% ipython --no-banner

In [1]: import numpy as np

In [2]: from numpy import linalg as LA

In [3]: np.set_printoptions(precision=3, suppress=True, linewidth=100, floatmode="fixed")

In [4]: rd = lambda a: np.round(a, 3) + 0

In [5]: data = np.loadtxt("x.csv", delimiter=",")

In [6]: print(data)
[[22.837  4.167  3.796 -3.883]
 [22.653  2.751  4.227 -4.509]
 [ 3.140 14.390  6.081 -4.560]
 [22.118  3.241  4.972 -2.983]
 [21.729  3.592  2.865 -4.740]
 [ 1.492 13.654  7.565 -3.624]
 [ 0.789 14.164  7.154 -4.022]
 [22.654  3.453  3.377 -4.464]
 [ 1.838 16.556  5.777 -5.936]
 [ 1.016 14.086  9.039 -6.312]
 [22.155  2.240  4.311 -2.836]
 [ 3.952 15.013  6.715 -4.684]
 [22.462  4.124  4.888 -2.685]
 [22.776  3.198  5.640 -3.509]
 [ 1.564 14.590  7.864 -3.964]
 [ 0.658 15.401  6.140 -5.623]]

In [7]: rd(LA.norm(data, 2))
Out[7]: np.float64(69.715)

In [8]: rd(LA.norm(data, 1)), rd(LA.norm(data, np.inf))
Out[8]: (np.float64(193.833), np.float64(35.123))

In [9]: rd(data[13] @ data[2])
Out[9]: np.float64(167.834)

In [10]: LA.norm(data, axis=1).argmax()
Out[10]: np.int64(13)

In [11]: rd(LA.norm(data, "nuc"))
Out[11]: np.float64(120.34)

In [12]: cen = (data - data.mean(axis=0)) / data.std(axis=0)

In [13]: rd(cen.std(axis=0))
Out[13]: array([1.000, 1.000, 1.000, 1.000])

In [14]: np.argwhere(np.abs(cen) > 2)
Out[14]: array([[9, 2]])

In [15]: coef = LA.lstsq(np.delete(cen, 0, axis=1), cen[:, 0])[0]

In [16]: print(rd(coef))
[-0.869 -0.150  0.000]

In [17]: print(rd(1 - np.var(cen[:, 0] - np.delete(cen, 0, axis=1) @ coef)))
0.983

In [18]: np.abs(coef).argmax()
Out[18]: np.int64(0)

In [19]: Z = data[[15, 12]].astype(float)

In [20]: for _ in range(4):
    ...:     lab = LA.norm(data[:, None] - Z, axis=-1).argmin(axis=1)
    ...:     Z = np.array([data[lab == j].mean(axis=0) for j in range(2)])
    ...: 

In [21]: print(lab)
[1 1 0 1 1 0 0 1 0 0 1 0 1 1 0 0]

In [22]: rd(Z[1] - Z[0])
Out[22]: array([ 20.617, -11.386,  -2.782,   1.140])

In [23]: np.bincount(lab)
Out[23]: array([8, 8])

In [24]: rd(Z)
Out[24]: 
array([[ 1.806, 14.732,  7.042, -4.841],
       [22.423,  3.346,  4.260, -3.701]])

In [25]: cen = data - data.mean(axis=0)

In [26]: U, s, Vh = LA.svd(cen, full_matrices=False)

In [27]: LA.matrix_rank(cen)
Out[27]: np.int64(4)

In [28]: rd(s)
Out[28]: array([47.584,  4.574,  2.946,  2.527])

In [29]: rd(Vh[0] * np.sign(Vh[0, np.abs(Vh[0]).argmax()]))
Out[29]: array([ 0.869, -0.479, -0.117,  0.049])

In [30]: vec = np.array([6, 3, -7, -5])

In [31]: data @ np.eye(4)[1]
Out[31]: 
array([ 4.167,  2.751, 14.390,  3.241,  3.592, 13.654, 14.164,  3.453, 16.556, 14.086,  2.240,
       15.013,  4.124,  3.198, 14.590, 15.401])

In [32]: (data @ vec).argmax()
Out[32]: np.int64(7)

In [33]: LA.norm(data @ vec) <= LA.norm(data, 2) * LA.norm(vec) + 1e-9
Out[33]: np.True_

In [34]: W0 = np.loadtxt("case1.csv", delimiter=",")

In [35]: print(rd(W0))
[[ 4.345  2.351 -1.703  7.500  4.054]
 [-1.501 -6.231  1.327 -0.189 -7.558]
 [ 4.481  0.870 -1.544  8.423  2.415]
 [ 4.476  0.537 -1.497  8.561  2.034]
 [-3.819  2.593  0.862 -8.657  1.731]
 [ 4.441  1.671 -1.641  7.989  3.312]
 [ 4.310  2.531 -1.716  7.351  4.247]
 [ 4.479  0.651 -1.514  8.517  2.164]
 [ 0.795 -6.068  0.574  4.253 -6.643]
 [ 3.480 -3.331 -0.653  8.318 -2.678]
 [-4.289 -2.625  1.723 -7.269 -4.348]
 [-4.444 -1.638  1.637 -8.010 -3.275]
 [-3.383 -4.771  1.727 -4.536 -6.498]
 [ 4.472  0.444 -1.484  8.596  1.927]
 [-2.833 -5.421  1.641 -3.168 -7.061]
 [ 4.473  0.457 -1.486  8.591  1.942]
 [ 0.996  6.344 -1.182 -0.854  7.526]
 [ 2.870 -4.317 -0.324  7.555 -3.993]
 [ 2.176 -5.117  0.006  6.545 -5.123]
 [-4.403 -1.991  1.672 -7.774 -3.663]
 [ 0.492  6.370 -1.025 -1.855  7.395]
 [ 3.110 -3.968 -0.448  7.873 -3.520]
 [-4.325 -2.459  1.711 -7.412 -4.170]
 [ 3.670 -2.941 -0.767  8.519 -2.174]
 [-1.678  5.545 -0.222 -5.756  5.767]
 [ 4.215  2.926 -1.740  6.991  4.666]
 [-3.277  3.699  0.538 -8.081  3.161]
 [-1.715  5.516 -0.206 -5.817  5.723]
 [-0.243 -6.352  0.944  2.337 -7.296]
 [-4.353 -2.310  1.700 -7.533 -4.010]
 [ 4.411  1.935 -1.667  7.813  3.602]]

In [36]: np.abs(np.diag(LA.qr(W0)[1])) > 1e-9
Out[36]: array([ True,  True, False, False, False])

In [37]: LA.lstsq(W0[:-1].T, W0[-1])[2]
Out[37]: np.int32(2)

In [38]: U, s, Vh = LA.svd(W0)

In [39]: print(np.argmax(s[:-1] / (s[1:] + 1e-6)) + 1)
2

In [40]: rd(s)
Out[40]: array([44.262, 33.777,  0.000,  0.000,  0.000])

In [41]: B = U[:, :2] @ np.diag(s[:2]) @ Vh[:2]

In [42]: rd(LA.norm(W0 - B, 2)), rd(s[2])
Out[42]: (np.float64(0.0), np.float64(0.0))

In [43]: rd(np.abs(W0 - B).max())
Out[43]: np.float64(0.0)

In [44]: LA.matrix_rank(W0, rtol=0.05)
Out[44]: np.int64(2)

In [45]: cen = W0 - W0.mean(axis=1)
---------------------------------------------------------------------------
ValueError                                Traceback (most recent call last)
Cell In[45], line 1
----> 1 cen = W0 - W0.mean(axis=1)

ValueError: operands could not be broadcast together with shapes (31,5) (31,) 

In [46]: cen = W0 - W0.mean(axis=0)

In [47]: U, s, Vh = LA.svd(cen, full_matrices=False)

In [48]: rd(cen.mean(axis=0))
Out[48]: array([0.000, 0.000, 0.000, 0.000, 0.000])

In [49]: np.searchsorted(np.cumsum(s ** 2) / (s ** 2).sum(), 0.9) + 1
Out[49]: np.int64(2)

In [50]: print((np.sign(U[:, 0]) == np.sign(U[0, 0])).astype(int))
[1 0 1 1 0 1 1 1 1 1 0 0 0 1 0 1 1 1 1 0 0 1 0 1 0 1 0 0 0 0 1]

In [51]: print(np.abs(U[:, 0]).argmax())
11

In [52]: M = np.load("test3.npy")

In [53]: M
Out[53]: 
array([[ 3,  0,  3,  0, -3,  3],
       [-3, -3, -2, -1, -1, -1],
       [ 0,  1, -2, -2,  3, -2],
       [-2,  1, -3, -1, -1,  1],
       [-3, -2, -3,  3, -2, -3],
       [-6, -9, -3, -3, -6,  0]])

In [54]: M @ M
Out[54]: 
array([[  0, -18,   3, -24, -12,  12],
       [ 11,  17,  10,   8,  15,   0],
       [  4,   5,   5,  20,   1,  -8],
       [-10, -14,   1,   0,  -7,   1],
       [ 15,  37,   7,   8,  21,   8],
       [ 33,  33,  33,   0,  33,  12]])

In [55]: LA.matrix_power(M, 2)
Out[55]: 
array([[  0, -18,   3, -24, -12,  12],
       [ 11,  17,  10,   8,  15,   0],
       [  4,   5,   5,  20,   1,  -8],
       [-10, -14,   1,   0,  -7,   1],
       [ 15,  37,   7,   8,  21,   8],
       [ 33,  33,  33,   0,  33,  12]])

In [56]: np.allclose(M @ M.T, M.T @ M)
Out[56]: False

In [57]: (M - M.T) / 2
Out[57]: 
array([[ 0.000,  1.500,  1.500,  1.000,  0.000,  4.500],
       [-1.500,  0.000, -1.500, -1.000,  0.500,  4.000],
       [-1.500,  1.500,  0.000,  0.500,  3.000,  0.500],
       [-1.000,  1.000, -0.500,  0.000, -2.000,  2.000],
       [ 0.000, -0.500, -3.000,  2.000,  0.000,  1.500],
       [-4.500, -4.000, -0.500, -2.000, -1.500,  0.000]])

In [58]: np.trace(M)
Out[58]: np.int64(-5)

In [59]: Z = np.array([[0.8, -0.3, 1.2], [-0.8, 0.1, 0.0]])

In [60]: rng = np.random.default_rng(587)

In [61]: K = np.array([[2, -3],
    ...:     [2, -3],
    ...:     [-1, -2],
    ...:     [0, 0],
    ...:     [2, 1],
    ...:     [-2, -1],
    ...:     [-3, 3],
    ...:     [-3, -1],
    ...:     [3, 3],
    ...:     [-1, -2],
    ...:     [0, 0],
    ...:     [-1, -1],
    ...:     [2, 0],
    ...:     [1, 2],
    ...:     [3, 2],
    ...:     [2, -3],
    ...:     [0, -1],
    ...:     [2, 1],
    ...:     [2, 1],
    ...:     [-3, -1],
    ...:     [-2, 1],
    ...:     [3, -1],
    ...:     [3, -1],
    ...:     [1, 2],
    ...:     [-3, -1],
    ...:     [-1, 1],
    ...:     [3, 3]]) @ Z + 0.3 * rng.normal(size=(27, 3))

In [62]: rd(K)
Out[62]: 
array([[ 4.192, -0.962,  2.227],
       [ 4.356, -1.448,  2.490],
       [ 1.210, -0.650, -1.120],
       [-0.002, -0.088, -0.075],
       [ 0.781,  0.031,  2.956],
       [-0.677,  0.325, -2.158],
       [-4.927,  1.561, -3.830],
       [-1.792,  0.884, -4.011],
       [-0.092, -0.414,  3.371],
       [ 0.542,  0.119, -1.282],
       [ 0.086, -0.002, -0.816],
       [-0.164,  0.205, -1.833],
       [ 1.786, -0.585,  2.249],
       [-0.716, -0.216,  1.588],
       [ 0.973, -0.744,  3.392],
       [ 4.084, -0.856,  2.065],
       [ 0.922,  0.390, -0.415],
       [ 0.576, -0.488,  2.590],
       [ 0.414, -0.357,  2.351],
       [-2.179,  0.386, -3.902],
       [-2.421,  0.795, -2.239],
       [ 3.367, -1.002,  3.587],
       [ 3.030, -1.215,  4.153],
       [-1.214, -0.680,  1.272],
       [-1.684,  0.724, -3.241],
       [-2.076,  0.684, -0.937],
       [ 0.173, -0.587,  3.378]])

In [63]: B = np.c_[K[:, :2] @ np.array([[1, 5], [-4, 2]]), np.array([2, 3, 5, 3, 8, 9, 9, 4, 1, 1, 9, 7, 9, 1, 0, 6, 6, 6, 4, 6, 5, 2, 2, 3, 1, 1, 3])]

In [64]: rd(B)
Out[64]: 
array([[  8.039,  19.039,   2.000],
       [ 10.149,  18.883,   3.000],
       [  3.811,   4.748,   5.000],
       [  0.351,  -0.187,   3.000],
       [  0.657,   3.964,   8.000],
       [ -1.977,  -2.734,   9.000],
       [-11.170, -21.516,   9.000],
       [ -5.329,  -7.192,   4.000],
       [  1.566,  -1.290,   1.000],
       [  0.066,   2.950,   1.000],
       [  0.093,   0.428,   9.000],
       [ -0.986,  -0.410,   7.000],
       [  4.125,   7.760,   9.000],
       [  0.149,  -4.014,   1.000],
       [  3.948,   3.377,   0.000],
       [  7.509,  18.705,   6.000],
       [ -0.639,   5.390,   6.000],
       [  2.530,   1.903,   6.000],
       [  1.842,   1.355,   4.000],
       [ -3.723, -10.122,   6.000],
       [ -5.600, -10.514,   5.000],
       [  7.375,  14.830,   2.000],
       [  7.889,  12.720,   2.000],
       [  1.508,  -7.432,   3.000],
       [ -4.581,  -6.973,   1.000],
       [ -4.811,  -9.013,   1.000],
       [  2.520,  -0.309,   3.000]])

In [65]: LA.matrix_rank(np.c_[K, B])
Out[65]: np.int64(4)
